In [1]: import numpy as np

In [2]: np.set_printoptions(precision=3, suppress=True, linewidth=200, sign=" ")

In [3]: Z = np.array([[5, 1, 1, 1, 5, 3, 0, 5, 2],
   ...:     [5, 2, 3, 1, 4, 5, 3, 3, 2],
   ...:     [5, 5, 0, 0, 0, 5, 0, 0, 0],
   ...:     [5, 4, 1, 2, 2, 5, 2, 4, 3]])

In [4]: rng = np.random.default_rng(57820)

In [5]: W0 = rng.normal(size=(11, 4)) @ Z + np.array([2, -7, -9, 0, -4, -6, 2, -8, 9])

In [6]: W0
Out[6]: 
array([[  1.271,  -6.412, -10.236,  -0.451,  -5.755,  -6.675,   0.779,  -9.382,   8.11 ],
       [  2.371,  -7.344,  -8.869,   0.384,  -3.027,  -6.018,   2.062,  -6.71 ,   9.642],
       [ -2.878, -12.378, -11.144,   0.381,  -3.424, -12.64 ,  -0.72 ,  -5.703,   9.458],
       [  6.976,  -4.999,  -9.654,   0.945,  -0.294,  -3.443,   0.35 ,  -3.174,  10.676],
       [-12.95 , -13.117, -12.747,  -3.748, -15.76 , -17.56 ,  -0.874, -20.992,   2.325],
       [ -4.686,  -5.836, -12.393,  -1.058, -13.546,  -9.715,   0.731, -15.422,   6.246],
       [  8.06 ,  -3.824,  -7.085,   1.264,  -0.098,  -0.586,   3.839,  -4.054,  11.282],
       [ -3.192,  -9.05 ,  -9.398,  -0.111,  -7.632,  -9.363,   2.895, -10.921,   8.399],
       [ 14.852,   3.924,  -7.036,   2.143,  -0.828,   6.876,   4.874,  -3.391,  12.388],
       [-15.444, -22.958, -12.458,  -4.263,  -7.619, -24.759,  -4.245, -15.215,   2.603],
       [ -6.014, -14.777,  -8.037,  -2.991,  -5.4  , -13.214,   1.536, -14.118,   4.845]])

In [7]: Uu, sigma, Vh = np.linalg.svd(W0)

In [8]: vecs = Vh[:(sigma > 1e-8).sum()]

In [9]: x = W0[7] + -2 * W0[5] + rng.integers(2) * np.eye(9)[0]

In [10]: x
Out[10]: array([ 6.181,  2.622, 15.388,  2.004, 19.461, 10.067,  1.433, 19.922, -4.094])

In [11]: np.allclose(vecs.T @ vecs @ x, x)
Out[11]: True

In [12]: np.argsort(-np.linalg.norm(W0, axis=0).round(6), kind="stable")[:3]
Out[12]: array([ 5,  7,  1])

In [13]: round(float(np.linalg.norm(W0, 2) / np.linalg.norm(W0)), 3)
Out[13]: 0.888

In [14]: np.linalg.cond(W0) > 100
Out[14]: np.True_

In [15]: [round(float(x), 3) for x in np.linalg.svd(W0, compute_uv=False)[:3]]
Out[15]: [78.642, 36.121, 17.066]

In [16]: Uu, sigma, Vh = np.linalg.svd(W0)

In [17]: sigma.round(3) + 0
Out[17]: array([ 78.642,  36.121,  17.066,   6.578,   4.029,   0.   ,   0.   ,   0.   ,   0.   ])

In [18]: out = Uu[:, :5] @ np.diag(sigma[:5]) @ Vh[:5]

In [19]: np.linalg.matrix_rank(W0, rtol=0.05)
Out[19]: np.int64(5)

In [20]: np.linalg.matrix_rank(out)
Out[20]: np.int64(5)

In [21]: np.round(np.linalg.norm(W0) ** 2 / np.linalg.norm(W0, 2) ** 2, 3)
Out[21]: np.float64(1.268)

In [22]: np.linalg.norm(W0, axis=0)
Out[22]: array([ 28.71 ,  36.562,  33.537,   7.063,  25.142,  39.724,   8.606,  37.844,  28.074])

In [23]: np.linalg.norm(W0, axis=1).argmax()
Out[23]: np.int64(9)

In [24]: round(float(W0[0] @ W0[4]), 3)
Out[24]: 622.843

In [25]: round(np.linalg.norm(W0, 1), 3), np.round(np.linalg.norm(W0, np.inf), 3)
Out[25]: (np.float64(110.848), np.float64(109.565))

In [26]: np.round(np.linalg.norm(W0[0] - W0[4]), 3)
Out[26]: np.float64(25.573)

In [27]: np.round(np.linalg.norm(W0, "nuc"), 3)
Out[27]: np.float64(142.437)

In [28]: r0 = np.array([2, -2, 3, 2, -2, 3, 0, 0])

In [29]: r1 = np.array([-2, -1, 1, 1, -2, 1, 0, -2])

In [30]: feats = np.outer(r0, r1)

In [31]: feats
Out[31]: 
array([[-4, -2,  2,  2, -4,  2,  0, -4],
       [ 4,  2, -2, -2,  4, -2,  0,  4],
       [-6, -3,  3,  3, -6,  3,  0, -6],
       [-4, -2,  2,  2, -4,  2,  0, -4],
       [ 4,  2, -2, -2,  4, -2,  0,  4],
       [-6, -3,  3,  3, -6,  3,  0, -6],
       [ 0,  0,  0,  0,  0,  0,  0,  0],
       [ 0,  0,  0,  0,  0,  0,  0,  0]])

In [32]: blk = np.stack([feats, -1 * feats, feats[::-1]])

In [33]: blk.sum(axis=0)
Out[33]: 
array([[ 0,  0,  0,  0,  0,  0,  0,  0],
       [ 0,  0,  0,  0,  0,  0,  0,  0],
       [-6, -3,  3,  3, -6,  3,  0, -6],
       [ 4,  2, -2, -2,  4, -2,  0,  4],
       [-4, -2,  2,  2, -4,  2,  0, -4],
       [-6, -3,  3,  3, -6,  3,  0, -6],
       [ 4,  2, -2, -2,  4, -2,  0,  4],
       [-4, -2,  2,  2, -4,  2,  0, -4]])

In [34]: np.linalg.det(blk)
Out[34]: array([ 0.,  0.,  0.])

In [35]: E = np.array([[0, 0, 0, 0, 0],
    ...:     [0, 0, 1, 0, 0],
    ...:     [0, 1, 0, 0, 0],
    ...:     [0, 0, 0, 0, 0],
    ...:     [0, 0, 0, 0, 0]])

In [36]: labels = rng.permutation(5)

In [37]: labels
Out[37]: array([ 1,  0,  3,  4,  2])

In [38]: out = E[labels][:, labels]

In [39]: round(float(np.linalg.det(out)), 3), np.round(np.linalg.det(E[labels]), 3)
Out[39]: (0.0, np.float64(0.0))

In [40]: np.diag(out)
Out[40]: array([ 0,  0,  0,  0,  0])

In [41]: out
Out[41]: 
array([[ 0,  0,  0,  0,  1],
       [ 0,  0,  0,  0,  0],
       [ 0,  0,  0,  0,  0],
       [ 0,  0,  0,  0,  0],
       [ 1,  0,  0,  0,  0]])

In [42]: np.trace(out)
Out[42]: np.int64(0)

In [43]: cov = E.T @ E

In [44]: np.linalg.matrix_rank(cov)
Out[44]: np.int64(2)

In [45]: np.trace(cov), (E ** 2).sum()
Out[45]: (np.int64(2), np.int64(2))

In [46]: np.allclose(cov, cov.T)
Out[46]: True

In [47]: (E + E.T) / 2
Out[47]: 
array([[ 0.,  0.,  0.,  0.,  0.],
       [ 0.,  0.,  1.,  0.,  0.],
       [ 0.,  1.,  0.,  0.,  0.],
       [ 0.,  0.,  0.,  0.,  0.],
       [ 0.,  0.,  0.,  0.,  0.]])

In [48]: np.linalg.matrix_power(E, 3)
Out[48]: 
array([[ 0,  0,  0,  0,  0],
       [ 0,  0,  1,  0,  0],
       [ 0,  1,  0,  0,  0],
       [ 0,  0,  0,  0,  0],
       [ 0,  0,  0,  0,  0]])

In [49]: Uu, sigma, Vh = np.linalg.svd(E)

In [50]: np.argmax(sigma[:-1] / (sigma[1:] + 1e-6)) + 1
Out[50]: np.int64(2)

In [51]: out = Uu[:, :2] @ np.diag(sigma[:2]) @ Vh[:2]

In [52]: out
Out[52]: 
array([[ 0.,  0.,  0.,  0.,  0.],
       [ 0.,  0.,  1.,  0.,  0.],
       [ 0.,  1.,  0.,  0.,  0.],
       [ 0.,  0.,  0.,  0.,  0.],
       [ 0.,  0.,  0.,  0.,  0.]])

In [53]: round(np.linalg.norm(E - out) / np.linalg.norm(E), 3)
Out[53]: np.float64(0.0)

In [54]: round(float(np.linalg.norm(E - out, 2)), 3), sigma[2]
Out[54]: (0.0, np.float64(0.0))

In [55]: np.abs(E - out).max()
Out[55]: np.float64(0.0)

In [56]: np.linalg.matrix_rank(E, rtol=0.05)
Out[56]: np.int64(2)

In [57]: round(float(np.linalg.det(E)), 3)
Out[57]: 0.0

In [58]: np.flatnonzero(np.linalg.matrix_power((E != 0) + (E.T != 0) + np.eye(5), 5)[0])
Out[58]: array([ 0])

In [59]: (np.linalg.matrix_power((E != 0) + (E.T != 0) + np.eye(5), 5) > 0).astype(int)
Out[59]: 
array([[ 1,  0,  0,  0,  0],
       [ 0,  1,  1,  0,  0],
       [ 0,  1,  1,  0,  0],
       [ 0,  0,  0,  1,  0],
       [ 0,  0,  0,  0,  1]])

In [60]: X = np.loadtxt("data.csv", delimiter=",")

In [61]: X
Out[61]: 
array([[ 5.1,  9. , -7. , -5. ,  8. ,  4. ,  0. ,  6. ],
       [ 7. , -0.9,  0. ,  9. ,  3. , -8. ,  3. ,  5. ],
       [-4. , -5. , -4.9, -1. ,  0. , -8. ,  0. ,  0. ],
       [ 8. , -4. ,  9. ,  9.1,  0. , -4. , -2. ,  3. ],
       [ 3. ,  3. , -4. ,  5. ,  0.1, -7. ,  9. ,  2. ],
       [-6. , -6. ,  1. ,  2. ,  4. ,  2.1,  8. ,  9. ],
       [-9. ,  8. , -2. , -6. ,  0. , -4. ,  3.1,  9. ],
       [ 5. ,  9. , -7. , -5. ,  8. ,  4. ,  0. ,  6.1]])

In [62]: out = X + rng.integers(-2, 3, (8, 7)) @ rng.integers(-2, 3, (7, 8))

In [63]: out
Out[63]: 
array([[  7.1,  -1. ,  -2. ,   4. ,  12. ,  -3. ,   0. ,   4. ],
       [  4. ,  -5.9,   3. ,   9. ,   3. , -15. ,   6. ,  13. ],
       [ -4. ,  -8. ,  -0.9,   2. ,   0. ,  -6. ,  -4. ,  -2. ],
       [  9. ,  -9. ,   9. ,   3.1,  -3. ,  -7. ,  -2. ,  -1. ],
       [  4. ,   7. ,   1. ,   6. ,  -5.9, -16. ,   8. ,  14. ],
       [ -4. , -11. ,   5. ,   3. ,  -3. ,  -4.9,  10. ,  20. ],
       [ -9. ,   2. ,   3. ,  -8. ,  -6. , -16. ,   2.1,  19. ],
       [  3. ,  20. ,  -4. ,  -9. ,   9. ,   9. ,  -4. ,  -1.9]])

In [64]: np.round(np.linalg.svd(out - X, compute_uv=False), 3) + 0
Out[64]: array([ 33.373,  18.524,  11.493,  10.647,   6.448,   4.804,   2.643,   0.   ])

In [65]: out - X
Out[65]: 
array([[  2., -10.,   5.,   9.,   4.,  -7.,   0.,  -2.],
       [ -3.,  -5.,   3.,   0.,   0.,  -7.,   3.,   8.],
       [  0.,  -3.,   4.,   3.,   0.,   2.,  -4.,  -2.],
       [  1.,  -5.,   0.,  -6.,  -3.,  -3.,   0.,  -4.],
       [  1.,   4.,   5.,   1.,  -6.,  -9.,  -1.,  12.],
       [  2.,  -5.,   4.,   1.,  -7.,  -7.,   2.,  11.],
       [  0.,  -6.,   5.,  -2.,  -6., -12.,  -1.,  10.],
       [ -2.,  11.,   3.,  -4.,   1.,   5.,  -4.,  -8.]])
